In [1]: import numpy as np

In [2]: from numpy import linalg as LA

In [3]: np.set_printoptions(suppress=True, linewidth=100)

In [4]: tidy = lambda a: np.round(a, 1) + 0

In [5]: Y = np.array([[0, 1], [0, 1], [1, 2]])

In [6]: mat = np.block([[np.zeros((3, 3)), Y], [Y.T, np.zeros((2, 2))]])

In [7]: mat
Out[7]: 
array([[0., 0., 0., 0., 1.],
       [0., 0., 0., 0., 1.],
       [0., 0., 0., 1., 2.],
       [0., 0., 1., 0., 0.],
       [1., 1., 2., 0., 0.]])

In [8]: # columns 0 and 1 are equal

In [9]: left, sig, Vt = LA.svd(mat)

In [10]: vecs = Vt[:(sig > 1e-8).sum()]

In [11]: rng = np.random.default_rng(60562)

In [12]: x0 = mat[2] + 5 * mat[3] + rng.integers(2) * np.eye(5)[2]

In [13]: x0
Out[13]: array([0., 0., 6., 1., 2.])

In [14]: print(LA.matrix_rank(np.vstack([mat, x0])))
4

In [15]: (mat + mat.T) / 2
Out[15]: 
array([[0., 0., 0., 0., 1.],
       [0., 0., 0., 0., 1.],
       [0., 0., 0., 1., 2.],
       [0., 0., 1., 0., 0.],
       [1., 1., 2., 0., 0.]])

In [16]: tidy(LA.matrix_power(mat, 2))
Out[16]: 
array([[1., 1., 2., 0., 0.],
       [1., 1., 2., 0., 0.],
       [2., 2., 5., 0., 0.],
       [0., 0., 0., 1., 2.],
       [0., 0., 0., 2., 6.]])

In [17]: mat @ mat
Out[17]: 
array([[1., 1., 2., 0., 0.],
       [1., 1., 2., 0., 0.],
       [2., 2., 5., 0., 0.],
       [0., 0., 0., 1., 2.],
       [0., 0., 0., 2., 6.]])

In [18]: print(tidy(LA.det(mat)))
0.0

In [19]: np.trace(mat)
Out[19]: np.float64(0.0)

In [20]: print(tidy(np.sort(np.abs(LA.eigvals(mat)))))
[0.  0.5 0.5 2.6 2.6]

In [21]: feats = np.loadtxt("dump.csv", delimiter=",")

In [22]: feats
Out[22]: 
array([[ 0.8,  3.6, -0.5,  1.8,  0.5],
       [-3.6, -1.2, -0.1, -0.6, -1.4],
       [ 0. , -2.4,  2.2, -1.3,  1.5],
       [-0.5, -1.4,  0.6, -0.7,  1.4],
       [ 1.5, -0.4,  0.8, -0.1,  2.1],
       [ 2.2,  1.8,  0.2,  0.9, -0.3],
       [ 0.5,  0.3,  0. ,  0.3, -0.2],
       [ 0.5, -2.6,  1. , -1.3,  0.7],
       [ 0.1, -3.4,  0.3, -1.7, -1.7],
       [ 1.7, -1.3,  0.4, -0.7,  0.2],
       [ 0.6, -0.1, -0.2,  0. , -1.8],
       [ 0. , -0.2, -0.2, -0.1, -0.4]])

In [23]: Ac = feats - feats.mean(axis=0)

In [24]: left, sig, Vt = LA.svd(Ac, full_matrices=False)

In [25]: LA.matrix_rank(Ac)
Out[25]: np.int64(5)

In [26]: print(tidy(np.abs(Vt[-1])))
[0.  0.4 0.1 0.9 0. ]

In [27]: tidy(sig ** 2 / (sig ** 2).sum())
Out[27]: array([0.6, 0.3, 0.1, 0. , 0. ])

In [28]: (np.sign(left[:, 0]) == np.sign(left[0, 0])).astype(int)
Out[28]: array([1, 0, 0, 0, 1, 1, 1, 0, 0, 0, 1, 1])

In [29]: r0 = np.array([4, 6, 8, 3, 6])

In [30]: arr = r0[np.abs(np.subtract.outer(np.arange(5), np.arange(5)))]

In [31]: arr
Out[31]: 
array([[4, 6, 8, 3, 6],
       [6, 4, 6, 8, 3],
       [8, 6, 4, 6, 8],
       [3, 8, 6, 4, 6],
       [6, 3, 8, 6, 4]])

In [32]: def softmax(z):
    ...:     e = np.exp(z - z.max(axis=-1, keepdims=True))
    ...:     return e / e.sum(axis=-1, keepdims=True)
    ...: 

In [33]: print(tidy(softmax(arr[2])))
[0.4 0.1 0.  0.1 0.4]

In [34]: tidy(softmax(10 * arr[2]))
Out[34]: array([0.5, 0. , 0. , 0. , 0.5])

In [35]: att = arr @ arr.T / np.sqrt(5)

In [36]: softmax(att).round(6).argmax(axis=1)
Out[36]: array([2, 2, 2, 2, 2])

In [37]: tidy(softmax(att)[2] @ arr)
Out[37]: array([8., 6., 4., 6., 8.])

In [38]: [round(float(x), 1) for x in LA.svd(arr, compute_uv=False)[:3]]
Out[38]: [28.1, 6.2, 4.9]

In [39]: tidy(np.abs(LA.svd(arr)[2][-1]))
Out[39]: array([0.6, 0.4, 0. , 0.4, 0.6])

In [40]: x0 = np.array([2, 8, 1, 5, 5])

In [41]: a = np.maximum(arr @ x0, 0)

In [42]: arr * (a > 1e-9)[:, None]
Out[42]: 
array([[4, 6, 8, 3, 6],
       [6, 4, 6, 8, 3],
       [8, 6, 4, 6, 8],
       [3, 8, 6, 4, 6],
       [6, 3, 8, 6, 4]])

In [43]: np.maximum(arr @ x0, 0) - np.maximum(-arr @ x0, 0)
Out[43]: array([109, 105, 138, 126,  94])

In [44]: w, vecs = LA.eigh(arr)

In [45]: x0 = np.array([-1, -3, 2, 3, 0])

In [46]: tidy(LA.eigvalsh(arr[1:, 1:]))
Out[46]: array([-5.6, -3. ,  2. , 22.6])

In [47]: np.abs(arr).sum(axis=1).max(), tidy(np.abs(w).max())
Out[47]: (np.int64(32), np.float64(28.1))

In [48]: tidy(LA.eigvalsh(arr).min())
Out[48]: np.float64(-6.2)

In [49]: np.all(LA.eigvalsh(arr) > 0)
Out[49]: np.False_

In [50]: m1 = np.load("run2.npy")

In [51]: tidy(m1)
Out[51]: 
array([[0. , 0.1, 0.1],
       [0.1, 0.5, 0.5],
       [0.1, 0.5, 0.5]])

In [52]: # rows 1 and 2 are equal

In [53]: left, sig, Vt = LA.svd(m1)

In [54]: print(tidy(sig))
[1. 0. 0.]

In [55]: Y = left[:, :1] @ np.diag(sig[:1]) @ Vt[:1]

In [56]: LA.matrix_rank(Y)
Out[56]: np.int64(1)

In [57]: tidy(LA.norm(m1 - Y, 2)), tidy(sig[1])
Out[57]: (np.float64(0.0), np.float64(0.0))

In [58]: left, sig, Vt = LA.svd(m1)

In [59]: vecs = Vt[:(sig > 1e-8).sum()]

In [60]: x0 = m1[2] + -2 * m1[1] + rng.integers(2) * np.eye(3)[1]

In [61]: tidy(x0)
Out[61]: array([-0.1, -0.5, -0.5])

In [62]: print(tidy(vecs.T @ vecs))
[[0.  0.1 0.1]
 [0.1 0.5 0.5]
 [0.1 0.5 0.5]]

In [63]: LA.matrix_rank(np.vstack([m1, x0]))
Out[63]: np.int64(1)

In [64]: np.allclose(vecs.T @ vecs @ x0, x0)
Out[64]: True

In [65]: Y = m1 / LA.norm(m1, axis=1, keepdims=True)

In [66]: gram = Y @ Y.T

In [67]: (np.abs(gram) > 0.9).astype(int)
Out[67]: 
array([[1, 1, 1],
       [1, 1, 1],
       [1, 1, 1]])

In [68]: tidy(gram)
Out[68]: 
array([[1., 1., 1.],
       [1., 1., 1.],
       [1., 1., 1.]])

In [69]: tidy(gram[2])
Out[69]: array([1., 1., 1.])

In [70]: w, vecs = LA.eigh(m1)

In [71]: print((w > 1e-8).sum(), (w < -1e-8).sum())
1 0

In [72]: tidy(w)
Out[72]: array([0., 0., 1.])

In [73]: tidy(LA.svd(m1, compute_uv=False))
Out[73]: array([1., 0., 0.])

In [74]: tidy(w.sum()), np.trace(m1)
Out[74]: (np.float64(1.0), np.float64(1.0))

In [75]: r = LA.matrix_rank(m1)

In [76]: r
Out[76]: np.int64(1)

In [77]: null = LA.svd(m1)[2][r:].T

In [78]: print(LA.matrix_rank(m1.T @ m1), LA.matrix_rank(m1 @ m1.T))
1 1

In [79]: null.shape
Out[79]: (3, 2)

In [80]: tidy(m1 @ null)
Out[80]: 
array([[0., 0.],
       [0., 0.],
       [0., 0.]])

In [81]: tidy(null @ null.T)
Out[81]: 
array([[ 1. , -0.1, -0.1],
       [-0.1,  0.5, -0.5],
       [-0.1, -0.5,  0.5]])

In [82]: J = np.array([[-2, 1, 0], [-3, -1, 3], [-2, 1, 2], [0, -3, 1]])

In [83]: J[-1] = J[0] + 5 * J[1]

In [84]: J
Out[84]: 
array([[ -2,   1,   0],
       [ -3,  -1,   3],
       [ -2,   1,   2],
       [-17,  -4,  15]])

In [85]: left, sig, Vt = LA.svd(J, full_matrices=False)

In [86]: np.abs(left[:, 0]).round(6).argmax()
Out[86]: np.int64(3)

In [87]: print(left.shape, sig.shape, Vt.shape)
(4, 3) (3,) (3, 3)

In [88]: (sig > 1e-8).sum()
Out[88]: np.int64(3)

In [89]: Y = np.c_[J[:, :1] @ np.array([[2]]), np.array([3, -2, 1, -4])]

In [90]: Y
Out[90]: 
array([[ -4,   3],
       [ -6,  -2],
       [ -4,   1],
       [-34,  -4]])

In [91]: LA.matrix_rank(Y)
Out[91]: np.int64(2)

In [92]: x0 = np.array([-2, -2, 0])

In [93]: target = J @ x0

In [94]: tidy(LA.lstsq(J, target)[0])
Out[94]: array([-2., -2.,  0.])

In [95]: target = target + 0.1 * rng.normal(size=4)

In [96]: tidy(target)
Out[96]: array([ 2. ,  8.1,  1.8, 41.9])

In [97]: beta, *_ = LA.lstsq(J, target)

In [98]: tidy(LA.norm(target - J @ beta))
Out[98]: np.float64(0.1)

In [99]: print(tidy(beta))
[-2.  -2.1 -0.1]

In [100]: beta.round()
Out[100]: array([-2., -2., -0.])

In [101]: left, sig, Vt = LA.svd(J)

In [102]: tidy(sig)
Out[102]: array([23.6,  2.1,  1. ])

In [103]: Y = left[:, :1] @ np.diag(sig[:1]) @ Vt[:1]

In [104]: tidy(LA.norm(J - Y) / LA.norm(J))
Out[104]: np.float64(0.1)

In [105]: LA.matrix_rank(Y)
Out[105]: np.int64(1)

In [106]: tidy(Y)
Out[106]: 
array([[ -1. ,  -0.2,   0.9],
       [ -3.2,  -0.7,   2.8],
       [ -1.9,  -0.4,   1.7],
       [-17. ,  -3.8,  15. ]])

In [107]: LA.matrix_rank(J, rtol=0.05)
Out[107]: np.int64(2)
